In [1]: import numpy as np

In [2]: import numpy.linalg as la

In [3]: np.set_printoptions(precision=1, suppress=True, linewidth=140)

In [4]: Q, _ = la.qr(np.array([[0.2, 0.4, 0.1, -0.2, -1.7],
   ...:     [0.4, -1.9, -1.6, -1.2, -0.3],
   ...:     [0.4, 0.1, -1.0, -1.3, -0.3],
   ...:     [0.8, 0.2, 1.7, 1.3, -0.3],
   ...:     [0.4, 0.7, 0.5, 1.5, -0.3]]))

In [5]: A = -1 * Q

In [6]: A.round(1) + 0
Out[6]: 
array([[ 0.2, -0.2,  0.2,  0.3,  0.9],
       [ 0.4,  0.9,  0.1, -0.2,  0.2],
       [ 0.4, -0.1,  0.8,  0.4, -0.4],
       [ 0.7, -0.2, -0.6,  0.3, -0.1],
       [ 0.4, -0.4,  0.2, -0.8,  0. ]])

In [7]: np.allclose(A @ A.T, A.T @ A)
Out[7]: True

In [8]: np.round(A @ A, 1) + 0
Out[8]: 
array([[ 0.6, -0.6,  0.2, -0.5,  0. ],
       [ 0.3,  0.7,  0.4, -0.2,  0.5],
       [ 0.5, -0.1,  0.3,  0.8,  0. ],
       [ 0. , -0.2, -0.5,  0.2,  0.8],
       [-0.6, -0.3,  0.7,  0. ,  0.3]])

In [9]: np.round((A + A.T) / 2, 1) + 0
Out[9]: 
array([[ 0.2,  0.1,  0.3,  0.5,  0.6],
       [ 0.1,  0.9,  0. , -0.2, -0.1],
       [ 0.3,  0. ,  0.8, -0.1, -0.1],
       [ 0.5, -0.2, -0.1,  0.3, -0.5],
       [ 0.6, -0.1, -0.1, -0.5,  0. ]])

In [10]: round(float(la.det(A)), 1)
Out[10]: -1.0

In [11]: theta = np.radians(30)

In [12]: r_ = np.eye(5)

In [13]: r_[1, 1] = r_[2, 2] = np.cos(theta)

In [14]: r_[1, 2], r_[2, 1] = -np.sin(theta), np.sin(theta)

In [15]: r_
Out[15]: 
array([[ 1. ,  0. ,  0. ,  0. ,  0. ],
       [ 0. ,  0.9, -0.5,  0. ,  0. ],
       [ 0. ,  0.5,  0.9,  0. ,  0. ],
       [ 0. ,  0. ,  0. ,  1. ,  0. ],
       [ 0. ,  0. ,  0. ,  0. ,  1. ]])

In [16]: A2 = A @ r_.T

In [17]: A2.round(1) + 0
Out[17]: 
array([[ 0.2, -0.3,  0.1,  0.3,  0.9],
       [ 0.4,  0.7,  0.5, -0.2,  0.2],
       [ 0.4, -0.4,  0.6,  0.4, -0.4],
       [ 0.7,  0.1, -0.6,  0.3, -0.1],
       [ 0.4, -0.4,  0. , -0.8,  0. ]])

In [18]: np.allclose(la.norm(A, axis=1), la.norm(A2, axis=1))
Out[18]: True

In [19]: round(float(la.norm(A[1], 1)), 1), np.round(la.norm(A[1], np.inf), 1)
Out[19]: (1.7, np.float64(0.9))

In [20]: round(la.norm(A, 2), 1)
Out[20]: np.float64(1.0)

In [21]: la.norm(A, axis=2)
AxisError: axis 2 is out of bounds for array of dimension 2


In [22]: A2 = np.array([[8, 7, 2], [0, 4, 4]])

In [23]: cent = np.kron(A2, A)

In [24]: la.matrix_rank(cent)
Out[24]: np.int64(10)

In [25]: arr = np.array([[-42, -3, 8, -9], [-2, 147, 6, -4], [3, -5, -59, 0], [0, 3, 6, 101]])

In [26]: A2 = la.invert(arr)
AttributeError: module 'numpy.linalg' has no attribute 'invert'


In [27]: A2 = la.inv(arr)

In [28]: round(float(la.det(arr) * la.det(A2)), 1)
Out[28]: 1.0

In [29]: np.round(arr @ A2, 1) + 0
Out[29]: 
array([[1., 0., 0., 0.],
       [0., 1., 0., 0.],
       [0., 0., 1., 0.],
       [0., 0., 0., 1.]])

In [30]: np.round(la.cond(arr), 1)
Out[30]: np.float64(3.7)

In [31]: (np.abs(A2) > 1e-9).astype(int)
Out[31]: 
array([[1, 1, 1, 1],
       [1, 1, 1, 1],
       [1, 1, 1, 1],
       [1, 1, 1, 1]])

In [32]: round(float(la.slogdet(arr)[0]), 1)
Out[32]: 1.0

In [33]: la.det(arr) * A2
Out[33]: 
array([[-873531.,  -20594., -128538.,  -78655.],
       [ -10028.,  247692.,   24736.,    8916.],
       [ -43567.,  -22038., -624630.,   -4755.],
       [   2886.,   -6048.,   36372.,  359858.]])
